$ python3 -q
>>> import numpy as np
>>> import numpy.linalg as la
>>> np.set_printoptions(suppress=True, linewidth=120)
>>> W0 = np.load("layer17.npy")
>>> print(W0)
[[18 -1  2  0 -1]
 [-2  8 -2  1  0]
 [ 2 -2 11 -2  0]
 [ 0 -2  2 14  0]
 [-2  0  0  2  1]]
>>> print(round(float(la.eigvals(W0).sum().real), 2))
52.0
>>> print(np.einsum("ij,ji->", W0, W0))
718
>>> O, Rm = la.qr(W0)
>>> print(np.round(O @ Rm, 2) + 0)
[[18. -1.  2.  0. -1.]
 [-2.  8. -2.  1.  0.]
 [ 2. -2. 11. -2.  0.]
 [ 0. -2.  2. 14.  0.]
 [-2.  0.  0.  2.  1.]]
>>> print(round(np.trace(O @ O.T), 2))
5.0
>>> print((W0 - W0.T) / 2)
[[ 0.   0.5  0.   0.   0.5]
 [-0.5  0.   0.   1.5  0. ]
 [ 0.   0.   0.  -2.   0. ]
 [ 0.  -1.5  2.   0.  -1. ]
 [-0.5  0.   0.   1.   0. ]]
>>> print(np.allclose(W0 @ W0.T, W0.T @ W0))
False
>>> la.determinant(W0)
Traceback (most recent call last):
  File "<python-input-12>", line 1, in <module>
    la.determinant(W0)
    ^^^^^^^^^^^^^^
AttributeError: module 'numpy.linalg' has no attribute 'determinant'
>>> print(np.round(np.sort(np.abs(la.eigvals(W0))), 2))
[ 0.89  7.01 12.76 12.76 18.83]
>>> assert W0 == W0.T
Traceback (most recent call last):
  File "<python-input-14>", line 1, in <module>
    assert W0 == W0.T
           ^^^^^^^^^^
ValueError: The truth value of an array with more than one element is ambiguous. Use a.any() or a.all()
>>> print(np.round(la.det(W0), 2))
19024.0
>>> m1 = np.loadtxt("mat.csv", delimiter=",")
>>> print(m1)
[[ 2.  9.  0. -3.]
 [-2. -1.  0. -2.]
 [ 0.  0.  3.  0.]
 [ 4. -9.  0. -4.]]
>>> print(m1 @ m1)
[[-26.  36.   0. -12.]
 [-10.   1.   0.  16.]
 [  0.   0.   9.   0.]
 [ 10.  81.   0.  22.]]
>>> print((m1 - m1.T) / 2)
[[ 0.   5.5  0.  -3.5]
 [-5.5  0.   0.   3.5]
 [ 0.   0.   0.   0. ]
 [ 3.5 -3.5  0.   0. ]]
>>> m1.inv()
Traceback (most recent call last):
  File "<python-input-20>", line 1, in <module>
    m1.inv()
    ^^^^^^
AttributeError: 'numpy.ndarray' object has no attribute 'inv'
>>> print(np.allclose(m1 @ m1.T, m1.T @ m1))
False
>>> print(np.round(np.sort(np.abs(la.eigvals(m1))), 2))
[3.   5.83 5.83 7.  ]
>>> print((m1 + m1.T) / 2)
[[ 2.   3.5  0.   0.5]
 [ 3.5 -1.   0.  -5.5]
 [ 0.   0.   3.   0. ]
 [ 0.5 -5.5  0.  -4. ]]
>>> vec = np.array([-3, 3, 2, 3])
>>> h = np.maximum(m1 @ vec, 0)
>>> print(np.maximum(m1 @ (3 * vec), 0))
[36.  0. 18.  0.]
>>> print(h)
[12.  0.  6.  0.]
>>> print(m1 * (h > 1e-9)[:, None])
[[ 2.  9.  0. -3.]
 [-0. -0.  0. -0.]
 [ 0.  0.  3.  0.]
 [ 0. -0.  0. -0.]]
>>> print(m1.T @ h)
[ 24. 108.  18. -36.]
>>> print(np.flatnonzero(h > 1e-9))
[0 2]
>>> print(np.maximum(m1 @ vec, 0) - np.maximum(-m1 @ vec, 0))
[ 12.  -3.   6. -51.]
